% ipython --no-banner

In [1]: import numpy as np

In [2]: from numpy import linalg as LA

In [3]: np.set_printoptions(precision=2, suppress=True, linewidth=200, floatmode="fixed")

In [4]: F = np.array([[-9.0, 3.0, 4.0, 0.0],
   ...:     [0.0, -3.0, 0.0, -3.0],
   ...:     [0.0, -3.0, -1.0, -2.0],
   ...:     [0.0, -2.0, 1.0, 0.0]])

In [5]: hat = np.triu(np.array([[1, -2, 2, -2], [1, 2, 2, -1], [1, 0, -2, 2], [2, 0, -2, 2]]), 1) + np.eye(4)

In [6]: Y = hat @ F @ LA.inv(hat)

In [7]: print(round(LA.det(Y), 2))
-81.0

In [8]: print(np.poly(Y))
[  1.00  13.00  35.00 -18.00 -81.00]

In [9]: print(Y)
[[  -9.00  -11.00   40.00 -107.00]
 [   0.00   -7.00   11.00  -36.00]
 [   0.00   -7.00   15.00  -39.00]
 [   0.00   -2.00    5.00  -12.00]]

In [10]: Y = LA.inv(F)

In [11]: print(np.round(LA.slogdet(F)[0], 2))
-1.0

In [12]: print(LA.det(F) * Y)
[[  9.00 -22.00  33.00  -3.00]
 [  0.00 -18.00  27.00  27.00]
 [  0.00 -36.00  54.00 -27.00]
 [ -0.00  45.00 -27.00 -27.00]]

In [13]: print((np.abs(Y) > 1e-9).astype(int))
[[1 1 1 1]
 [0 1 1 1]
 [0 1 1 1]
 [0 1 1 1]]

In [14]: print(np.round(F @ Y, 2) + 0)
[[1.00 0.00 0.00 0.00]
 [0.00 1.00 0.00 0.00]
 [0.00 0.00 1.00 0.00]
 [0.00 0.00 0.00 1.00]]

In [15]: print(np.round(LA.inv(Y), 2) + 0)
[[-9.00  3.00  4.00  0.00]
 [ 0.00 -3.00  0.00 -3.00]
 [ 0.00 -3.00 -1.00 -2.00]
 [ 0.00 -2.00  1.00  0.00]]

In [16]: print(np.allclose(Y, F.T))
False

In [17]: print(np.round(LA.cond(F), 2))
12.41

In [18]: E = np.array([[4, 5, 3], [-1, 0, -2], [8, 9, 7]])

In [19]: print(E)
[[ 4  5  3]
 [-1  0 -2]
 [ 8  9  7]]

In [20]: print((E - E.T) / 2)
[[ 0.00  3.00 -2.50]
 [-3.00  0.00 -5.50]
 [ 2.50  5.50  0.00]]

In [21]: print(round(np.abs(LA.eigvals(E)).max(), 2))
7.3

In [22]: print((E + E.T) / 2)
[[4.00 2.00 5.50]
 [2.00 0.00 3.50]
 [5.50 3.50 7.00]]

In [23]: print(E @ E)
[[ 35  47  23]
 [-20 -23 -17]
 [ 79 103  55]]

In [24]: print(np.allclose(E, E.T))
False

In [25]: LA.determinant(E)
AttributeError: module 'numpy.linalg' has no attribute 'determinant'


In [26]: print(round(LA.det(E), 2))
0.0

In [27]: u, v = E[2], E[1]

In [28]: print(u @ u)
194

In [29]: p = (u @ v) / (u @ u) * u

In [30]: print(v - p)
[-0.09  1.02 -1.21]

In [31]: print(p)
[-0.91 -1.02 -0.79]

In [32]: print(np.outer(u, v))
[[ -8   0 -16]
 [ -9   0 -18]
 [ -7   0 -14]]

In [33]: left, s, Vh = LA.svd(E)

In [34]: print(s.round(2) + 0)
[15.69  1.72  0.00]

In [35]: Y = left[:, :2] @ np.diag(s[:2]) @ Vh[:2]

In [36]: print(LA.matrix_rank(E, rtol=0.05))
2

In [37]: print(Y.round(2) + 0)
[[ 4.00  5.00  3.00]
 [-1.00  0.00 -2.00]
 [ 8.00  9.00  7.00]]

In [38]: print(LA.lstsq(E[:-1].T, E[-1])[2])
2

In [39]: m1 = np.loadtxt("dump.csv", delimiter=",")

In [40]: print(m1)
[[ 4.00  2.00  4.00  2.00  4.00  2.00]
 [ 9.00  8.00  9.00  8.00  9.00  8.00]
 [-2.00 -3.00 -2.00 -3.00 -2.00 -3.00]
 [ 4.00  2.00  4.00  2.00  4.00  2.00]
 [ 9.00  8.00  9.00  8.00  9.00  8.00]
 [-2.00 -3.00 -2.00 -3.00 -2.00 -3.00]]

In [41]: Y = m1[0, 0] * m1[1:] - np.outer(m1[1:, 0], m1[0])

In [42]: print(Y)
[[ 0.00 14.00  0.00 14.00  0.00 14.00]
 [ 0.00 -8.00  0.00 -8.00  0.00 -8.00]
 [ 0.00  0.00  0.00  0.00  0.00  0.00]
 [ 0.00 14.00  0.00 14.00  0.00 14.00]
 [ 0.00 -8.00  0.00 -8.00  0.00 -8.00]]

In [43]: print(np.flatnonzero(~Y.round(6).any(axis=1)))
[2]

In [44]: A = np.loadtxt("sample16.csv", delimiter=",")

In [45]: print(A)
[[ 0.98  0.10  0.08 -0.03]
 [ 0.10  0.42 -0.44  0.19]
 [ 0.08 -0.44  0.66  0.14]
 [-0.03  0.19  0.14  0.94]]

In [46]: left, s, Vh = LA.svd(m1)

In [47]: print(np.argmax(s[:-1] / (s[1:] + 1e-6)) + 1)
2

In [48]: Y = left[:, :2] @ np.diag(s[:2]) @ Vh[:2]

In [49]: print(np.round(np.abs(m1 - Y).max(), 2))
0.0

In [50]: print(LA.matrix_rank(m1, rtol=0.05))
2

In [51]: Y = np.array([[3, 2], [3, 2], [3, 3]])

In [52]: C = np.array([[2, -1, -2, -2], [1, -2, 0, 0]])

In [53]: feats = Y @ C

In [54]: print(feats)
[[ 8 -7 -6 -6]
 [ 8 -7 -6 -6]
 [ 9 -9 -6 -6]]

In [55]: rk = LA.matrix_rank(feats)

In [56]: print(rk)
2

In [57]: N = LA.svd(feats)[2][rk:].T

In [58]: print(np.round(feats @ N, 2) + 0)
[[0.00 0.00]
 [0.00 0.00]
 [0.00 0.00]]

In [59]: arr = np.loadtxt("layer1.csv", delimiter=",")

In [60]: print(arr)
[[-6.00  4.00 -3.00  1.00]
 [-8.00  6.00 -6.00  2.00]
 [-4.00  4.00 -5.00  1.00]
 [-4.00  4.00 -6.00  2.00]]

In [61]: print((arr - arr.T) / 2)
[[ 0.00  6.00  0.50  2.50]
 [-6.00  0.00 -5.00 -1.00]
 [-0.50  5.00  0.00  3.50]
 [-2.50  1.00 -3.50  0.00]]

In [62]: print(np.round(LA.det(arr), 2))
0.0

In [63]: left, s, Vh = LA.svd(arr)

In [64]: vecs = Vh[:(s > 1e-8).sum()]

In [65]: rng = np.random.default_rng(88431)

In [66]: vec = arr[3] + 4 * arr[0] + rng.integers(2) * np.eye(4)[0]

In [67]: print(vec)
[-28.00  20.00 -18.00   6.00]

In [68]: print(vecs.T @ vecs)
[[ 0.86 -0.29 -0.14 -0.14]
 [-0.29  0.43 -0.29 -0.29]
 [-0.14 -0.29  0.86 -0.14]
 [-0.14 -0.29 -0.14  0.86]]

In [69]: print(round(float(LA.norm(vec - vecs.T @ vecs @ vec)), 2))
0.0

In [70]: K = np.array([[-0.4, 0.0, 0.4, 0.0],
    ...:     [0.0, -0.2, -1.1, -0.8],
    ...:     [1.4, -1.5, -0.1, 1.1],
    ...:     [1.8, 0.1, 1.2, 0.6]])

In [71]: print(K)
[[-0.40  0.00  0.40  0.00]
 [ 0.00 -0.20 -1.10 -0.80]
 [ 1.40 -1.50 -0.10  1.10]
 [ 1.80  0.10  1.20  0.60]]

In [72]: u, v = K[2], K[3]

In [73]: print(u @ u)
5.43

In [74]: print(u @ v)
2.91

In [75]: p = (u @ v) / (u @ u) * u

In [76]: print(p)
[ 0.75 -0.80 -0.05  0.59]

In [77]: print(v - p)
[1.05 0.90 1.25 0.01]

In [78]: print(LA.matrix_rank(np.outer(u, v)))
1

In [79]: print(round(float(LA.norm(u + v) ** 2 + LA.norm(u - v) ** 2), 2))
20.96

In [80]: def softmax(z):
    ...:     e = np.exp(z - z.max(axis=-1, keepdims=True))
    ...:     return e / e.sum(axis=-1, keepdims=True)
    ...: 

In [81]: print(softmax(K).sum(axis=1))
[1.00 1.00 1.00 1.00]

In [82]: att = K @ K.T / np.sqrt(4)

In [83]: print(softmax(att)[1] @ K)
[ 0.33 -0.36 -0.46 -0.21]

In [84]: hat = np.triu(np.array([[0, -2, -1, 2], [1, 0, -1, 1], [1, 2, -2, -2], [-1, 1, 0, 0]]), 1) + np.eye(4)

In [85]: Y = hat @ K @ LA.inv(hat)

In [86]: print(hat @ K - K @ hat)
[[ 2.20  1.30  4.30  3.30]
 [ 0.40  1.60  1.10 -2.50]
 [-3.60  2.60 -2.50 -2.70]
 [ 0.00  3.60  1.90 -1.30]]

In [87]: print(Y)
[[  1.80   5.70  12.60  17.60]
 [  0.40   2.20   2.80   1.30]
 [ -2.20  -6.10 -10.80 -11.20]
 [  1.80   3.70   6.70   6.70]]

In [88]: print(round(np.trace(Y), 2), round(np.trace(K), 2))
-0.1 -0.1

In [89]: W0 = np.loadtxt("run6.csv", delimiter=",")

In [90]: print(W0)
[[ 2.00  0.00  2.00  0.00]
 [ 1.00  2.00  1.00  1.00]
 [ 1.00 -2.00  1.00 -1.00]]

In [91]: print(np.allclose(W0[:-1].T @ LA.lstsq(W0[:-1].T, W0[-1])[0], W0[-1]))
True

In [92]: print(W0 @ LA.pinv(W0) @ W0)
[[ 2.00  0.00  2.00  0.00]
 [ 1.00  2.00  1.00  1.00]
 [ 1.00 -2.00  1.00 -1.00]]

In [93]: print(round(float(np.trace(LA.pinv(W0) @ W0)), 2))
2.0

In [94]: u = np.array([-1, -3])

In [95]: print(np.convolve(m1[5], u))
[ 2.00  9.00 11.00  9.00 11.00  9.00  9.00]

In [96]: vec = np.array([3, 2, 0, 2])

In [97]: h1 = np.maximum(W0 @ vec, 0)

In [98]: print(W0 * (h1 > 1e-9)[:, None])
[[ 2.00  0.00  2.00  0.00]
 [ 1.00  2.00  1.00  1.00]
 [ 0.00 -0.00  0.00 -0.00]]

In [99]: print(np.flatnonzero(h1 > 1e-9))
[0 1]

In [100]: print(np.maximum(W0 @ vec, 0) - np.maximum(-W0 @ vec, 0))
[ 6.00  9.00 -3.00]

In [101]: print(np.tanh(W0 @ vec))
[ 1.00  1.00 -1.00]
